$ python3 -q
>>> import numpy as np
>>> from numpy import linalg as LA
>>> np.set_printoptions(precision=4, suppress=True, linewidth=140)
>>> E = np.load("test3.npy")
>>> print(E)
[[ -3.   7.  -8.   4.]
 [ -6.  14. -16.   8.]
 [ -6.  15. -21.  12.]
 [ -6.  15. -24.  15.]]
>>> def softmax(z):
...     e = np.exp(z - z.max(axis=-1, keepdims=True))
...     return e / e.sum(axis=-1, keepdims=True)
... 
>>> print(softmax(E).sum(axis=1))
[1. 1. 1. 1.]
>>> S = E @ E.T / np.sqrt(4)
>>> print(softmax(S)[2] @ E)
[ -6.  15. -24.  15.]
>>> print(np.round(softmax(S + np.triu(np.full(S.shape, -np.inf), 1)), 4) + 0)
[[1. 0. 0. 0.]
 [0. 1. 0. 0.]
 [0. 0. 1. 0.]
 [0. 0. 0. 1.]]
>>> print(round(LA.det(E.T), 4))
0.0
>>> print(np.einsum("ij,ji->", E, E))
19.0
>>> print(np.kron(np.eye(2, dtype=int), E))
[[ -3.   7.  -8.   4.  -0.   0.  -0.   0.]
 [ -6.  14. -16.   8.  -0.   0.  -0.   0.]
 [ -6.  15. -21.  12.  -0.   0.  -0.   0.]
 [ -6.  15. -24.  15.  -0.   0.  -0.   0.]
 [ -0.   0.  -0.   0.  -3.   7.  -8.   4.]
 [ -0.   0.  -0.   0.  -6.  14. -16.   8.]
 [ -0.   0.  -0.   0.  -6.  15. -21.  12.]
 [ -0.   0.  -0.   0.  -6.  15. -24.  15.]]
>>> print(round(float(LA.det(E[::-1])), 4))
0.0
>>> print(np.round(LA.det(2 * E), 4), round(LA.det(E), 4))
0.0 0.0
>>> m1 = np.load("block4.npy")
>>> print(m1)
[[4. 1. 0. 0. 0. 0. 0. 0. 0. 0.]
 [0. 4. 1. 0. 0. 0. 0. 0. 0. 0.]
 [0. 0. 4. 1. 0. 0. 0. 0. 0. 0.]
 [0. 0. 0. 4. 1. 0. 0. 0. 0. 0.]
 [0. 0. 0. 0. 4. 1. 0. 0. 0. 0.]
 [0. 0. 0. 0. 0. 4. 1. 0. 0. 0.]
 [0. 0. 0. 0. 0. 0. 4. 1. 0. 0.]
 [0. 0. 0. 0. 0. 0. 0. 4. 1. 0.]
 [0. 0. 0. 0. 0. 0. 0. 0. 4. 1.]
 [0. 0. 0. 0. 0. 0. 0. 0. 0. 4.]]
>>> rng = np.random.default_rng(55)
>>> z = rng.permutation(10)
>>> out = m1[:, z] * rng.choice([-1, 1], 10)
>>> print(out)
[[ 0.  1. -0.  0.  0. -4.  0. -0. -0. -0.]
 [ 1.  4. -0.  0.  0. -0.  0. -0. -0. -0.]
 [ 4.  0. -0.  0.  0. -0.  1. -0. -0. -0.]
 [ 0.  0. -0.  1.  0. -0.  4. -0. -0. -0.]
 [ 0.  0. -0.  4.  0. -0.  0. -0. -0. -1.]
 [ 0.  0. -0.  0.  0. -0.  0. -1. -0. -4.]
 [ 0.  0. -1.  0.  0. -0.  0. -4. -0. -0.]
 [ 0.  0. -4.  0.  1. -0.  0. -0. -0. -0.]
 [ 0.  0. -0.  0.  4. -0.  0. -0. -1. -0.]
 [ 0.  0. -0.  0.  0. -0.  0. -0. -4. -0.]]
>>> Uu, _, Vh = LA.svd(m1.T @ out)
>>> print(np.round(LA.lstsq(m1, out)[0], 4) + 0)
[[ 0.  0.  0.  0.  0. -1.  0.  0.  0.  0.]
 [ 0.  1.  0.  0.  0.  0.  0.  0.  0.  0.]
 [ 1.  0.  0.  0.  0.  0.  0.  0.  0.  0.]
 [ 0.  0.  0.  0.  0.  0.  1.  0.  0.  0.]
 [ 0.  0.  0.  1.  0.  0.  0.  0.  0.  0.]
 [ 0.  0.  0.  0.  0.  0.  0.  0.  0. -1.]
 [ 0.  0.  0.  0.  0.  0.  0. -1.  0.  0.]
 [ 0.  0. -1.  0.  0.  0.  0.  0.  0.  0.]
 [ 0.  0.  0.  0.  1.  0.  0.  0.  0.  0.]
 [ 0.  0.  0.  0.  0.  0.  0.  0. -1.  0.]]
>>> print(z)
[2 1 7 4 8 0 3 6 9 5]
>>> print(np.round(Uu @ Vh, 4) + 0)
[[ 0.  0.  0.  0.  0. -1.  0.  0.  0.  0.]
 [ 0.  1.  0.  0.  0.  0.  0.  0.  0.  0.]
 [ 1.  0.  0.  0.  0.  0.  0.  0.  0.  0.]
 [ 0.  0.  0.  0.  0.  0.  1.  0.  0.  0.]
 [ 0.  0.  0.  1.  0.  0.  0.  0.  0.  0.]
 [ 0.  0.  0.  0.  0.  0.  0.  0.  0. -1.]
 [ 0.  0.  0.  0.  0.  0.  0. -1.  0.  0.]
 [ 0.  0. -1.  0.  0.  0.  0.  0.  0.  0.]
 [ 0.  0.  0.  0.  1.  0.  0.  0.  0.  0.]
 [ 0.  0.  0.  0.  0.  0.  0.  0. -1.  0.]]
>>> O, V = LA.qr(out[:, :7])[0], LA.qr(out[:, 7:])[0]
>>> sigma = LA.svd(O.T @ V, compute_uv=False)
>>> print(np.degrees(np.arccos(sigma.clip(0, 1))))
[73.309  75.9769 78.2145]
>>> J = np.array([[-3, 0, 3, -2, 0, 2],
...     [-3, -9, 6, -2, -6, 4],
...     [0, -6, -9, 0, -4, -6],
...     [-2, 0, 2, 3, 0, -3],
...     [-2, -6, 4, 3, 9, -6],
...     [0, -4, -6, 0, 6, 9]])
>>> t3 = np.stack([J, -1 * J, J[::-1]])
>>> print(t3.sum(axis=0))
[[ 0 -4 -6  0  6  9]
 [-2 -6  4  3  9 -6]
 [-2  0  2  3  0 -3]
 [ 0 -6 -9  0 -4 -6]
 [-3 -9  6 -2 -6  4]
 [-3  0  3 -2  0  2]]
>>> print(np.einsum("bij,cij->bc", t3, t3))
[[ 754 -754    0]
 [-754  754    0]
 [   0    0  754]]
>>> print(LA.matrix_rank(t3))
[6 6 6]
>>> print((t3 @ J.T).shape)
(3, 6, 6)
>>> print(LA.norm(t3, axis=(1, 2)))
[27.4591 27.4591 27.4591]
>>> data = np.loadtxt("a.csv", delimiter=",")
>>> print(data)
[[ 2.  2.  2.  2.  2.  2.  2.  2.  2.  2.  2.  2.]
 [ 2.  4.  4.  4.  4.  4.  4.  4.  4.  4.  4.  4.]
 [ 2.  4.  6.  6.  6.  6.  6.  6.  6.  6.  6.  6.]
 [ 2.  4.  6.  8.  8.  8.  8.  8.  8.  8.  8.  8.]
 [ 2.  4.  6.  8. 10. 10. 10. 10. 10. 10. 10. 10.]
 [ 2.  4.  6.  8. 10. 12. 12. 12. 12. 12. 12. 12.]
 [ 2.  4.  6.  8. 10. 12. 14. 14. 14. 14. 14. 14.]
 [ 2.  4.  6.  8. 10. 12. 14. 16. 16. 16. 16. 16.]
 [ 2.  4.  6.  8. 10. 12. 14. 16. 18. 18. 18. 18.]
 [ 2.  4.  6.  8. 10. 12. 14. 16. 18. 20. 20. 20.]
 [ 2.  4.  6.  8. 10. 12. 14. 16. 18. 20. 22. 22.]
 [ 2.  4.  6.  8. 10. 12. 14. 16. 18. 20. 22. 24.]]
>>> gram = data.T @ data
>>> print(np.allclose(gram, gram.T))
True
>>> print(np.trace(gram), (data ** 2).sum())
16328.0 16328.0
>>> print(gram)
[[  48.   92.  132.  168.  200.  228.  252.  272.  288.  300.  308.  312.]
 [  92.  180.  260.  332.  396.  452.  500.  540.  572.  596.  612.  620.]
 [ 132.  260.  380.  488.  584.  668.  740.  800.  848.  884.  908.  920.]
 [ 168.  332.  488.  632.  760.  872.  968. 1048. 1112. 1160. 1192. 1208.]
 [ 200.  396.  584.  760.  920. 1060. 1180. 1280. 1360. 1420. 1460. 1480.]
 [ 228.  452.  668.  872. 1060. 1228. 1372. 1492. 1588. 1660. 1708. 1732.]
 [ 252.  500.  740.  968. 1180. 1372. 1540. 1680. 1792. 1876. 1932. 1960.]
 [ 272.  540.  800. 1048. 1280. 1492. 1680. 1840. 1968. 2064. 2128. 2160.]
 [ 288.  572.  848. 1112. 1360. 1588. 1792. 1968. 2112. 2220. 2292. 2328.]
 [ 300.  596.  884. 1160. 1420. 1660. 1876. 2064. 2220. 2340. 2420. 2460.]
 [ 308.  612.  908. 1192. 1460. 1708. 1932. 2128. 2292. 2420. 2508. 2552.]
 [ 312.  620.  920. 1208. 1480. 1732. 1960. 2160. 2328. 2460. 2552. 2600.]]
>>> Uu, sigma, Vh = LA.svd(gram)
>>> print(np.argmax(sigma[:-1] / (sigma[1:] + 1e-6)) + 1)
1
>>> print(sigma)
[16082.8756   202.7846    27.4164     7.6068     3.0328     1.5144     0.8853     0.5836     0.424      0.3345     0.284      0.258 ]
>>> out = Uu[:, :1] @ np.diag(sigma[:1]) @ Vh[:1]
>>> print(LA.matrix_rank(gram, rtol=0.05))
1
>>> print(np.round(LA.norm(gram - out) / LA.norm(gram), 4))
0.0127
>>> print(round(float(np.abs(gram - out).max()), 4))
36.8854
>>> out = LA.inv(data)
>>> print((np.abs(out) > 1e-9).astype(int))
[[1 1 0 0 0 0 0 0 0 0 0 0]
 [1 1 1 0 0 0 0 0 0 0 0 0]
 [0 1 1 1 0 0 0 0 0 0 0 0]
 [0 0 1 1 1 0 0 0 0 0 0 0]
 [0 0 0 1 1 1 0 0 0 0 0 0]
 [0 0 0 0 1 1 1 0 0 0 0 0]
 [0 0 0 0 0 1 1 1 0 0 0 0]
 [0 0 0 0 0 0 1 1 1 0 0 0]
 [0 0 0 0 0 0 0 1 1 1 0 0]
 [0 0 0 0 0 0 0 0 1 1 1 0]
 [0 0 0 0 0 0 0 0 0 1 1 1]
 [0 0 0 0 0 0 0 0 0 0 1 1]]
>>> print(round(LA.det(data) * LA.det(out), 4))
1.0
>>> print(LA.inv(out))
[[ 2.  2.  2.  2.  2.  2.  2.  2.  2.  2.  2.  2.]
 [ 2.  4.  4.  4.  4.  4.  4.  4.  4.  4.  4.  4.]
 [ 2.  4.  6.  6.  6.  6.  6.  6.  6.  6.  6.  6.]
 [ 2.  4.  6.  8.  8.  8.  8.  8.  8.  8.  8.  8.]
 [ 2.  4.  6.  8. 10. 10. 10. 10. 10. 10. 10. 10.]
 [ 2.  4.  6.  8. 10. 12. 12. 12. 12. 12. 12. 12.]
 [ 2.  4.  6.  8. 10. 12. 14. 14. 14. 14. 14. 14.]
 [ 2.  4.  6.  8. 10. 12. 14. 16. 16. 16. 16. 16.]
 [ 2.  4.  6.  8. 10. 12. 14. 16. 18. 18. 18. 18.]
 [ 2.  4.  6.  8. 10. 12. 14. 16. 18. 20. 20. 20.]
 [ 2.  4.  6.  8. 10. 12. 14. 16. 18. 20. 22. 22.]
 [ 2.  4.  6.  8. 10. 12. 14. 16. 18. 20. 22. 24.]]
>>> print(out)
[[ 1.  -0.5  0.   0.   0.   0.   0.   0.   0.   0.   0.   0. ]
 [-0.5  1.  -0.5  0.   0.   0.   0.   0.   0.   0.   0.   0. ]
 [ 0.  -0.5  1.  -0.5  0.   0.   0.   0.   0.   0.   0.   0. ]
 [ 0.   0.  -0.5  1.  -0.5  0.   0.   0.   0.   0.   0.   0. ]
 [ 0.   0.   0.  -0.5  1.  -0.5  0.   0.   0.   0.   0.   0. ]
 [ 0.   0.   0.   0.  -0.5  1.  -0.5  0.   0.   0.   0.   0. ]
 [ 0.   0.   0.   0.   0.  -0.5  1.  -0.5  0.   0.   0.   0. ]
 [ 0.   0.   0.   0.   0.   0.  -0.5  1.  -0.5  0.   0.   0. ]
 [ 0.   0.   0.   0.   0.   0.   0.  -0.5  1.  -0.5  0.   0. ]
 [ 0.   0.   0.   0.   0.   0.   0.   0.  -0.5  1.  -0.5  0. ]
 [ 0.   0.   0.   0.   0.   0.   0.   0.   0.  -0.5  1.  -0.5]
 [ 0.   0.   0.   0.   0.   0.   0.   0.   0.   0.  -0.5  0.5]]
>>> print(np.round(LA.cond(data), 4))
249.6523
>>> print(LA.det(data) * out)
[[ 4096. -2048.     0.     0.     0.     0.     0.     0.     0.     0.     0.     0.]
 [-2048.  4096. -2048.     0.     0.     0.     0.     0.     0.     0.     0.     0.]
 [    0. -2048.  4096. -2048.     0.     0.     0.     0.     0.     0.     0.     0.]
 [    0.     0. -2048.  4096. -2048.     0.     0.     0.     0.     0.     0.     0.]
 [    0.     0.     0. -2048.  4096. -2048.     0.     0.     0.     0.     0.     0.]
 [    0.     0.     0.     0. -2048.  4096. -2048.     0.     0.     0.     0.     0.]
 [    0.     0.     0.     0.     0. -2048.  4096. -2048.     0.     0.     0.     0.]
 [    0.     0.     0.     0.     0.     0. -2048.  4096. -2048.     0.     0.     0.]
 [    0.     0.     0.     0.     0.     0.     0. -2048.  4096. -2048.     0.     0.]
 [    0.     0.     0.     0.     0.     0.     0.     0. -2048.  4096. -2048.     0.]
 [    0.     0.     0.     0.     0.     0.     0.     0.     0. -2048.  4096. -2048.]
 [    0.     0.     0.     0.     0.     0.     0.     0.     0.     0. -2048.  2048.]]
>>> print(round(float(LA.slogdet(data)[0]), 4))
1.0
